>>> import numpy as np
>>> np.set_printoptions(precision=1, suppress=True, linewidth=200)
>>> W0 = np.loadtxt("dump.csv", delimiter=",")
>>> print(W0)
[[  4.   5.   6.   7.   8.   9.  10.  11.  12.]
 [ 13.  14.  15.  16.  17.  18.  19.  20.  21.]
 [ 22.  23.  24.  25.  26.  27.  28.  29.  30.]
 [ 31.  32.  33.  34.  35.  36.  37.  38.  39.]
 [ 40.  41.  42.  43.  44.  45.  46.  47.  48.]
 [ 49.  50.  51.  52.  53.  54.  55.  56.  57.]
 [ 58.  59.  60.  61.  62.  63.  64.  65.  66.]
 [ 67.  68.  69.  70.  71.  72.  73.  74.  75.]
 [ 76.  77.  78.  79.  80.  81.  82.  83.  84.]
 [ 85.  86.  87.  88.  89.  90.  91.  92.  93.]
 [ 94.  95.  96.  97.  98.  99. 100. 101. 102.]]
>>> print([round(float(x), 1) for x in np.linalg.svd(W0, compute_uv=False)[:3]])
[599.0, 12.1, 0.0]
>>> print(np.linalg.matrix_rank(W0, rtol=0.1))
1
>>> Uu, sig, Vh = np.linalg.svd(W0, full_matrices=False)
>>> print(np.allclose(Uu * sig @ Vh, W0))
True
>>> print(np.round(sig / sig[0], 1) + 0)
[1. 0. 0. 0. 0. 0. 0. 0. 0.]
>>> print(np.round(Uu.T @ Uu, 1) + 0)
[[1. 0. 0. 0. 0. 0. 0. 0. 0.]
 [0. 1. 0. 0. 0. 0. 0. 0. 0.]
 [0. 0. 1. 0. 0. 0. 0. 0. 0.]
 [0. 0. 0. 1. 0. 0. 0. 0. 0.]
 [0. 0. 0. 0. 1. 0. 0. 0. 0.]
 [0. 0. 0. 0. 0. 1. 0. 0. 0.]
 [0. 0. 0. 0. 0. 0. 1. 0. 0.]
 [0. 0. 0. 0. 0. 0. 0. 1. 0.]
 [0. 0. 0. 0. 0. 0. 0. 0. 1.]]
>>> print(sig.round(1) + 0)
[599.   12.1   0.    0.    0.    0.    0.    0.    0. ]
>>> print(np.cumsum(sig ** 2) / np.sum(sig ** 2))
[1. 1. 1. 1. 1. 1. 1. 1. 1.]
>>> print(round(np.sqrt((sig ** 2).sum()), 1), round(float(np.linalg.norm(W0)), 1))
599.1 599.1
>>> m1 = np.array([[4.9, -3.4, -7.3, 5.1, 0.9, 3.6, -6.3, -1.4],
...     [2.3, 2.7, 4.9, 7.7, 5.6, 4.6, -8.0, 5.9],
...     [-0.4, -4.7, 6.2, 4.0, 3.9, 2.9, 1.4, -2.7],
...     [-2.4, 1.2, 1.6, 3.0, 3.5, -0.9, -0.1, -3.7],
...     [2.5, -2.3, -0.2, -2.7, -2.0, -6.4, 3.8, -0.1],
...     [-6.0, 4.1, 2.2, -1.8, -1.0, -2.6, 7.1, 1.9]])
>>> Uu, sig, Vh = np.linalg.svd(m1, full_matrices=False)
>>> print(np.allclose(Uu * sig @ Vh, m1))
True
>>> print(sig / sig[0])
[1.  0.7 0.5 0.3 0.2 0.2]
>>> print(np.cumsum(sig ** 2) / np.sum(sig ** 2))
[0.5 0.8 0.9 1.  1.  1. ]
>>> J = np.loadtxt("x.csv", delimiter=",")
>>> print(J)
[[ 30.   8.   0. -12.   4.   0. -16.  -9.   1.  15. -11.]
 [  8.  17. -10.   1.   1. -12.   4.   0.  -4.   2.  -7.]
 [  0. -10.  25.   1. -10.  12.  -6.   0.   0.   4.   3.]
 [-12.   1.   1.  23.   0.   1.   4.   0.  -8. -15.  11.]
 [  4.   1. -10.   0.  22.  -6.  -4.  -8.  -4.  -1.   1.]
 [  0. -12.  12.   1.  -6.  18.  -9.  -2.   4.  -5.   5.]
 [-16.   4.  -6.   4.  -4.  -9.  24.   6.  -4. -12.   1.]
 [ -9.   0.   0.   0.  -8.  -2.   6.  24.   8.  -3. -10.]
 [  1.  -4.   0.  -8.  -4.   4.  -4.   8.  18.   5.  -4.]
 [ 15.   2.   4. -15.  -1.  -5. -12.  -3.   5.  24.  -7.]
 [-11.  -7.   3.  11.   1.   5.   1. -10.  -4.  -7.  17.]]
>>> print([round(float(x), 1) for x in np.linalg.svd(J, compute_uv=False)[:3]])
[70.9, 52.8, 43.7]
>>> print(np.linalg.matrix_rank(J, rtol=0.1))
7
